In [1]: import numpy as np

In [2]: np.set_printoptions(suppress=True, linewidth=140)

In [3]: tidy = lambda a: np.round(a, 2) + 0

In [4]: F = np.loadtxt("m.csv", delimiter=",")

In [5]: F
Out[5]: 
array([[ 1.,  0.,  0.,  0.],
       [-5.,  3.,  0.,  0.],
       [ 0.,  0.,  1.,  0.],
       [ 0.,  0., -5.,  3.]])

In [6]: # 2 blocks once reordered

In [7]: x0 = np.array([-1, 0, 0, -1])

In [8]: target = F @ x0

In [9]: coef, lr = np.zeros(4), 1 / np.linalg.norm(F, 2) ** 2

In [10]: for i in range(150):
    ...:     coef -= lr * F.T @ (F @ coef - target)
    ...:     if i % 50 == 0: print(i, round(np.linalg.norm(F @ coef - target), 2))
    ...: 
0 0.51
50 0.35
100 0.24

In [11]: tidy(np.linalg.cond(F))
Out[11]: np.float64(11.58)

In [12]: def softmax(z):
    ...:     e = np.exp(z - z.max(axis=-1, keepdims=True))
    ...:     return e / e.sum(axis=-1, keepdims=True)
    ...: 

In [13]: tidy(softmax(F[2]))
Out[13]: array([0.17, 0.17, 0.48, 0.17])

In [14]: scores = F @ F.T / np.sqrt(4)

In [15]: tidy(softmax(scores + np.triu(np.full(scores.shape, -np.inf), 1)))
Out[15]: 
array([[1.  , 0.  , 0.  , 0.  ],
       [0.  , 1.  , 0.  , 0.  ],
       [0.27, 0.27, 0.45, 0.  ],
       [0.  , 0.  , 0.  , 1.  ]])

In [16]: softmax(scores).round(6).argmax(axis=1)
Out[16]: array([0, 1, 2, 3])

In [17]: tidy(softmax(scores)[2] @ F)
Out[17]: array([-1.07,  0.8 ,  0.33,  0.07])

In [18]: w, vecs = np.linalg.eig(F)

In [19]: np.prod(w)
Out[19]: np.float64(9.0)

In [20]: F @ vecs[:, 0] - w[0] * vecs[:, 0]
Out[20]: array([0., 0., 0., 0.])

In [21]: J = np.load("run18.npy")

In [22]: J
Out[22]: 
array([[ -2.02,   0.08,   6.99,   3.01,  -3.01,  -0.02],
       [ -5.9 ,   3.08,  -4.91,  -2.05,  -1.02,  -0.98],
       [  7.06,   6.92,  13.03,   0.04,  -7.01,   8.1 ],
       [  9.01,   1.92,   4.92,  -0.9 ,  -1.  ,   4.98],
       [ 11.01,  -1.88,   0.94,  -1.01,   2.99,   3.09],
       [ -2.03, -11.96,  -3.03,   4.97,   7.04,  -8.02],
       [ -2.97,  -9.04,   3.09,   5.97,   3.04,  -5.91],
       [  3.88,   3.94,   2.04,  -2.05,  -1.99,   3.96]])

In [23]: x0 = np.array([1, 2, 2, 0, 0, 0])

In [24]: target = J @ x0

In [25]: tidy(np.linalg.solve(J.T @ J, J.T @ target))
Out[25]: array([1., 2., 2., 0., 0., 0.])

In [26]: tidy(np.linalg.pinv(J) @ J)
Out[26]: 
array([[1., 0., 0., 0., 0., 0.],
       [0., 1., 0., 0., 0., 0.],
       [0., 0., 1., 0., 0., 0.],
       [0., 0., 0., 1., 0., 0.],
       [0., 0., 0., 0., 1., 0.],
       [0., 0., 0., 0., 0., 1.]])

In [27]: rng = np.random.default_rng(1186)

In [28]: target = target + 0.3 * rng.normal(size=8)

In [29]: tidy(target)
Out[29]: array([ 12.59,  -9.68,  46.75,  22.9 ,   9.18, -32.01, -15.39,  15.8 ])

In [30]: coef, *_ = np.linalg.lstsq(J, target)

In [31]: coef.round()
Out[31]: array([ 4.,  4.,  2., -1., -3., -7.])

In [32]: tidy(np.linalg.norm(target - J @ coef))
Out[32]: np.float64(0.21)

In [33]: tidy(J.T @ (target - J @ coef))
Out[33]: array([0., 0., 0., 0., 0., 0.])

In [34]: tidy(coef)
Out[34]: array([ 3.95,  3.88,  2.1 , -1.15, -2.95, -6.9 ])
